% python3 -q
>>> import numpy as np
>>> np.set_printoptions(suppress=True, linewidth=120)
>>> def rnd(a):
...     return np.round(a, 2) + 0
... 
>>> feats = np.maximum(np.array([[6, 7, -8],
...     [4, -6, 2],
...     [-1, -8, 0],
...     [-5, 2, 2],
...     [6, -4, -5],
...     [0, 6, 4],
...     [-2, 7, 9],
...     [-3, -8, -9],
...     [9, -1, -7],
...     [3, 0, 2],
...     [-7, -7, 3],
...     [-6, -3, -8],
...     [3, -5, -7],
...     [-6, 8, -6],
...     [1, -7, 1],
...     [-1, -5, -7]]) @ np.array([[1, 2, 0, 1], [-2, 0, 3, -3], [-1, -3, 3, 2]]) + np.array([3, 2, 2, 3]), 0)
>>> feats
array([[ 3, 38,  0,  0],
       [17,  4,  0, 29],
       [18,  0,  0, 26],
       [ 0,  0, 14,  0],
       [22, 29,  0, 11],
       [ 0,  0, 32,  0],
       [ 0,  0, 50,  0],
       [25, 23,  0,  6],
       [21, 41,  0,  1],
       [ 4,  2,  8, 10],
       [ 7,  0,  0, 23],
       [11, 14,  0,  0],
       [23, 29,  0,  7],
       [ 0,  8,  8,  0],
       [17,  1,  0, 27],
       [19, 21,  0,  3]])
>>> G = feats.T @ feats
>>> G
array([[3537, 3501,   32, 2252],
       [3501, 6058,   80,  927],
       [  32,   80, 3848,   80],
       [2252,  927,   80, 3091]])
>>> print(np.trace(G), (feats ** 2).sum())
16534 16534
>>> (feats @ feats.T).shape
(16, 16)
>>> np.diag(G)
array([3537, 6058, 3848, 3091])
>>> rnd(np.linalg.eigvalsh(G)[::-1])
array([9231.7 , 3847.73, 3137.61,  316.95])
>>> ev, vecs = np.linalg.eigh(G)
>>> rnd(np.abs(vecs[:, -1]))
array([0.59, 0.74, 0.02, 0.33])
>>> rnd(np.linalg.eigvalsh(G + 4 * np.eye(4)))
array([ 320.95, 3141.61, 3851.73, 9235.7 ])
>>> np.unique(ev.round(6) + 0, return_counts=True)[1]
array([1, 1, 1, 1])
>>> rnd(vecs.T @ G @ vecs)
array([[ 316.95,    0.  ,    0.  ,    0.  ],
       [   0.  , 3137.61,    0.  ,    0.  ],
       [   0.  ,    0.  , 3847.73,    0.  ],
       [   0.  ,    0.  ,    0.  , 9231.7 ]])
>>> np.abs(vecs[:, -1]).round(6).argmax()
np.int64(1)
>>> print(rnd(ev))
[ 316.95 3137.61 3847.73 9231.7 ]
